% python3 -q
>>> import numpy as np
>>> np.set_printoptions(precision=2, suppress=True, linewidth=100, sign=" ")
>>> tidy = lambda a: np.round(a, 2) + 0
>>> arr = np.load("x.npy")
>>> print(arr)
[[ 0.  3.  0.  0.]
 [ 3.  0.  3.  0.]
 [ 0.  3.  0.  3.]
 [ 0.  0.  3.  0.]]
>>> print(arr.reshape(-1, 2))
[[ 0.  3.]
 [ 0.  0.]
 [ 3.  0.]
 [ 3.  0.]
 [ 0.  3.]
 [ 0.  3.]
 [ 0.  0.]
 [ 3.  0.]]
>>> print(arr.reshape(2, -1))
[[ 0.  3.  0.  0.  3.  0.  3.  0.]
 [ 0.  3.  0.  3.  0.  0.  3.  0.]]
>>> t3 = arr.reshape(4, 2, -1)
>>> print(t3.transpose(1, 0, 2))
[[[ 0.  3.]
  [ 3.  0.]
  [ 0.  3.]
  [ 0.  0.]]

 [[ 0.  0.]
  [ 3.  0.]
  [ 0.  3.]
  [ 3.  0.]]]
>>> print(np.swapaxes(t3, 1, 2)[0])
[[ 0.  0.]
 [ 3.  0.]]
>>> print(t3.shape)
(4, 2, 2)
>>> u = np.array([-8, -6, -3])
>>> rng = np.random.default_rng(94081)
>>> J = np.outer(rng.normal(size=33), u) + 0.1 * rng.normal(size=(33, 3))
>>> print(tidy(J))
[[ 11.16   8.34   4.23]
 [ 13.54   9.91   4.98]
 [  0.35   0.34   0.33]
 [ -4.45  -3.27  -1.68]
 [ 16.    11.89   6.08]
 [ -2.53  -1.95  -0.98]
 [ -6.86  -5.19  -2.62]
 [ -7.69  -5.89  -2.8 ]
 [  4.59   3.38   1.79]
 [  3.54   2.44   1.37]
 [ 11.86   9.01   4.51]
 [ 14.14  10.66   5.34]
 [-11.45  -8.43  -4.17]
 [-14.27 -10.56  -5.18]
 [ -0.5   -0.33  -0.29]
 [ 13.38   9.94   4.92]
 [  1.01   0.87   0.34]
 [ 14.6   10.95   5.35]
 [ -1.36  -1.18  -0.49]
 [-13.21  -9.73  -4.98]
 [ -3.22  -2.28  -1.04]
 [-12.35  -9.36  -4.81]
 [ -6.21  -4.58  -2.33]
 [ -0.66  -0.5   -0.15]
 [  0.61   0.4    0.14]
 [ 14.15  10.55   5.37]
 [-10.16  -7.64  -3.69]
 [ -5.26  -3.94  -2.05]
 [-19.52 -14.78  -7.29]
 [ -1.36  -1.12  -0.72]
 [  3.26   2.4    1.15]
 [  4.63   3.67   1.6 ]
 [ -3.18  -2.38  -1.23]]
>>> idx = J[:, 0] > np.median(J[:, 0])
>>> u = J[idx].mean(axis=0) - J[~idx].mean(axis=0)
>>> print(tidy((((J - J.mean(axis=0)) @ u > 0) == idx).mean()))
0.97
>>> print(((J - J.mean(axis=0)) @ u > 0).astype(int))
[ 1  1  1  0  1  0  0  0  1  1  1  1  0  0  0  1  1  1  0  0  0  0  0  0  1  1  0  0  0  0  1  1  0]
>>> print(idx.astype(int))
[ 1  1  1  0  1  0  0  0  1  1  1  1  0  0  1  1  1  1  0  0  0  0  0  0  1  1  0  0  0  0  1  1  0]
>>> F = np.array([[2, 1, 3, 1, 3, 1, 3, 3],
...     [1, 3, 9, 0, 1, 0, 0, 3],
...     [0, 2, 6, 1, 3, 0, 3, 0],
...     [0, 0, 0, 0, 1, 2, 3, 0],
...     [1, 1, 3, 2, 2, 3, 1, 0],
...     [0, 2, 6, 0, 1, 3, 2, 3],
...     [1, 3, 9, 1, 0, 3, 1, 2]])
>>> x0 = np.array([2, 3, 0, 4, 2, 3, 2, 0])
>>> print(F @ (2 * x0))
[ 52  26  44  28  56  42  52]
>>> print(F * x0)
[[ 4  3  0  4  6  3  6  0]
 [ 2  9  0  0  2  0  0  0]
 [ 0  6  0  4  6  0  6  0]
 [ 0  0  0  0  2  6  6  0]
 [ 2  3  0  8  4  9  2  0]
 [ 0  6  0  0  2  9  4  0]
 [ 2  9  0  4  0  9  2  0]]
>>> print(np.sign((F @ x0).round(6)))
[ 1  1  1  1  1  1  1]
>>> print(np.linalg.norm(F @ x0) <= np.linalg.norm(F, 2) * np.linalg.norm(x0) + 1e-9)
True
>>> print((F @ x0).argmax())
4
>>> theta = np.radians(135)
>>> r_ = np.eye(8)
>>> r_[1, 1] = r_[5, 5] = np.cos(theta)
>>> r_[1, 5], r_[5, 1] = -np.sin(theta), np.sin(theta)
>>> print(tidy(r_))
[[ 1.    0.    0.    0.    0.    0.    0.    0.  ]
 [ 0.   -0.71  0.    0.    0.   -0.71  0.    0.  ]
 [ 0.    0.    1.    0.    0.    0.    0.    0.  ]
 [ 0.    0.    0.    1.    0.    0.    0.    0.  ]
 [ 0.    0.    0.    0.    1.    0.    0.    0.  ]
 [ 0.    0.71  0.    0.    0.   -0.71  0.    0.  ]
 [ 0.    0.    0.    0.    0.    0.    1.    0.  ]
 [ 0.    0.    0.    0.    0.    0.    0.    1.  ]]
>>> out = F @ r_.T
>>> print(np.allclose(np.linalg.norm(F, axis=1), np.linalg.norm(out, axis=1)))
True
>>> print(tidy(np.abs(out - F).max(axis=0)))
[ 0.    7.24  0.    0.    0.    4.41  0.    0.  ]
>>> print(tidy(out))
[[ 2.   -1.41  3.    1.    3.    0.    3.    3.  ]
 [ 1.   -2.12  9.    0.    1.    2.12  0.    3.  ]
 [ 0.   -1.41  6.    1.    3.    1.41  3.    0.  ]
 [ 0.   -1.41  0.    0.    1.   -1.41  3.    0.  ]
 [ 1.   -2.83  3.    2.    2.   -1.41  1.    0.  ]
 [ 0.   -3.54  6.    0.    1.   -0.71  2.    3.  ]
 [ 1.   -4.24  9.    1.    0.    0.    1.    2.  ]]
